>>> import numpy as np
>>> import numpy.linalg as la
>>> np.set_printoptions(precision=3, suppress=True, linewidth=140)
>>> F = np.load("test12.npy")
>>> print(F)
[[ 4  5  6  7]
 [ 8  9 10 11]
 [12 13 14 15]
 [16 17 18 19]
 [20 21 22 23]]
>>> rank = la.matrix_rank(F)
>>> rank
np.int64(2)
>>> null = la.svd(F)[2][rank:].T
>>> null.shape
(4, 2)
>>> np.allclose(F @ null, 0)
True
>>> print(la.matrix_rank(F.T @ F), la.matrix_rank(F @ F.T))
2 2
>>> np.round(F @ null, 3) + 0
array([[0., 0.],
       [0., 0.],
       [0., 0.],
       [0., 0.],
       [0., 0.]])
>>> np.argsort(-la.norm(F, axis=0).round(6), kind="stable")[:3]
array([3, 2, 1])
>>> [round(float(x), 3) for x in la.svd(F, compute_uv=False)[:3]]
[65.622, 1.928, 0.0]
>>> J = np.load("dump.npy")
>>> J
array([[ 85,  93,  43],
       [ 93, 106,  39],
       [ 43,  39,  37]])
>>> la.matrix_rank(J, rtol=0.1)
np.int64(1)
>>> np.argsort(-la.norm(J, axis=0).round(6), kind="stable")[:3]
array([1, 0, 2])
>>> np.round(np.abs(la.eigvals(J)).max(), 3)
np.float64(208.541)
>>> np.trace(J)
np.int64(228)
>>> np.round(np.sort(np.abs(la.eigvals(J))), 3) + 0
array([  0.   ,  19.459, 208.541])
>>> np.allclose(J @ J.T, J.T @ J)
True
>>> rank = la.matrix_rank(J)
>>> rank
np.int64(2)
>>> null = la.svd(J)[2][rank:].T
>>> np.allclose(J @ null, 0)
True
>>> np.round(J @ null, 3) + 0
array([[0.],
       [0.],
       [0.]])
>>> null[:, 0] / null[np.abs(null[:, 0]).round(6).argmax(), 0]
array([ 1.   , -0.735, -0.388])
>>> [int(la.matrix_rank(J[:, :j + 1])) for j in range(3)]
[1, 2, 2]
>>> [int(la.matrix_rank(np.delete(J, i, axis=0))) for i in range(3)]
[2, 2, 2]
>>> arr = np.load("w.npy")
>>> print(arr)
[[0 2 4 4 5 1 4]
 [4 0 2 4 4 5 1]
 [1 4 0 2 4 4 5]
 [5 1 4 0 2 4 4]
 [4 5 1 4 0 2 4]
 [4 4 5 1 4 0 2]
 [2 4 4 5 1 4 0]]
>>> la.matrix_power(arr, 3)
array([[1143, 1081, 1234, 1136, 1210, 1121, 1075],
       [1075, 1143, 1081, 1234, 1136, 1210, 1121],
       [1121, 1075, 1143, 1081, 1234, 1136, 1210],
       [1210, 1121, 1075, 1143, 1081, 1234, 1136],
       [1136, 1210, 1121, 1075, 1143, 1081, 1234],
       [1234, 1136, 1210, 1121, 1075, 1143, 1081],
       [1081, 1234, 1136, 1210, 1121, 1075, 1143]])
>>> print(np.round(la.det(arr), 3))
136660.0
>>> np.sort(np.abs(la.eigvals(arr)))
array([ 2.48 ,  2.48 ,  5.558,  5.558,  5.996,  5.996, 20.   ])
>>> (arr @ arr)[0]
array([64, 65, 46, 57, 40, 68, 60])
>>> arr @ np.ones(7)
array([20., 20., 20., 20., 20., 20., 20.])
>>> np.fft.fft(arr[0])
array([20.   +0.j   , -5.48 -0.927j, -0.229+2.47j , -4.291+4.188j, -4.291-4.188j, -0.229-2.47j , -5.48 +0.927j])
>>> rng = np.random.default_rng(267580)
>>> labels = rng.permutation(7)
>>> labels
array([2, 6, 0, 5, 1, 3, 4])
>>> other = arr[labels][:, labels]
>>> np.trace(other)
np.int64(0)
>>> round(la.det(other), 3), round(la.det(arr[labels]), 3)
(np.float64(136660.0), np.float64(136660.0))
>>> np.allclose(other, arr)
False
>>> np.sort(np.abs(la.eigvals(other)))
array([ 2.48 ,  2.48 ,  5.558,  5.558,  5.996,  5.996, 20.   ])
>>> np.diag(other)
array([0, 0, 0, 0, 0, 0, 0])
>>> other = arr / la.norm(arr, axis=1, keepdims=True)
>>> C2 = other @ other.T
>>> C2[6]
array([0.679, 0.769, 0.615, 0.615, 0.769, 0.679, 1.   ])
>>> round(float(np.degrees(np.arccos(np.clip(C2[6, 5], -1, 1)))), 3)
47.196
>>> A = np.loadtxt("a.csv", delimiter=",")
>>> A
array([[1.   , 0.7  , 0.49 , 0.343, 0.24 , 0.168, 0.118],
       [0.7  , 1.   , 0.7  , 0.49 , 0.343, 0.24 , 0.168],
       [0.49 , 0.7  , 1.   , 0.7  , 0.49 , 0.343, 0.24 ],
       [0.343, 0.49 , 0.7  , 1.   , 0.7  , 0.49 , 0.343],
       [0.24 , 0.343, 0.49 , 0.7  , 1.   , 0.7  , 0.49 ],
       [0.168, 0.24 , 0.343, 0.49 , 0.7  , 1.   , 0.7  ],
       [0.118, 0.168, 0.24 , 0.343, 0.49 , 0.7  , 1.   ]])
>>> C2 = A.T @ A
>>> la.eigvalsh(C2)[::-1]
array([13.534,  2.352,  0.503,  0.164,  0.076,  0.046,  0.034])
>>> round(np.trace(C2), 3), round(float((A ** 2).sum()), 3)
(np.float64(16.709), 16.709)
>>> np.diag(C2)
array([1.947, 2.424, 2.635, 2.695, 2.635, 2.424, 1.947])
>>> f = np.array([2, -1, 3, -5, -5, 2])
>>> v = np.array([0, -1, -1, 2, 0])
>>> data = np.outer(f, v)
>>> print(data)
[[  0  -2  -2   4   0]
 [  0   1   1  -2   0]
 [  0  -3  -3   6   0]
 [  0   5   5 -10   0]
 [  0   5   5 -10   0]
 [  0  -2  -2   4   0]]
>>> other = data / np.sqrt((data ** 2).mean(axis=1, keepdims=True))
>>> la.matrix_rank(data - data.mean(axis=1, keepdims=True))
np.int64(1)
>>> other[2]
array([ 0.   , -0.913, -0.913,  1.826,  0.   ])
>>> la.norm(other, axis=1)
array([2.236, 2.236, 2.236, 2.236, 2.236, 2.236])
>>> t3 = np.stack([data, -3 * data, data[::-1]])
>>> (t3 @ data.T).shape
(3, 6, 6)
>>> print(la.norm(t3, axis=(1, 2)))
[20.199 60.597 20.199]
>>> Uu, sv, VT = la.svd(data)
>>> sv.round(3) + 0
array([20.199,  0.   ,  0.   ,  0.   ,  0.   ])
>>> np.argmax(sv[:-1] / (sv[1:] + 1e-6)) + 1
np.int64(1)
>>> other = Uu[:, :1] @ np.diag(sv[:1]) @ VT[:1]
>>> print(la.matrix_rank(other))
1
>>> round(float(np.abs(data - other).max()), 3)
0.0
>>> rank = la.matrix_rank(data)
>>> rank
np.int64(1)
>>> null = la.svd(data)[2][rank:].T
>>> null @ null.T
array([[ 1.   ,  0.   ,  0.   ,  0.   ,  0.   ],
       [ 0.   ,  0.833, -0.167,  0.333,  0.   ],
       [ 0.   , -0.167,  0.833,  0.333,  0.   ],
       [ 0.   ,  0.333,  0.333,  0.333,  0.   ],
       [ 0.   ,  0.   ,  0.   ,  0.   ,  1.   ]])
>>> np.round(data @ null, 3) + 0
array([[0., 0., 0., 0.],
       [0., 0., 0., 0.],
       [0., 0., 0., 0.],
       [0., 0., 0., 0.],
       [0., 0., 0., 0.],
       [0., 0., 0., 0.]])
>>> [int(la.matrix_rank(np.delete(data, i, axis=0))) for i in range(6)]
[1, 1, 1, 1, 1, 1]
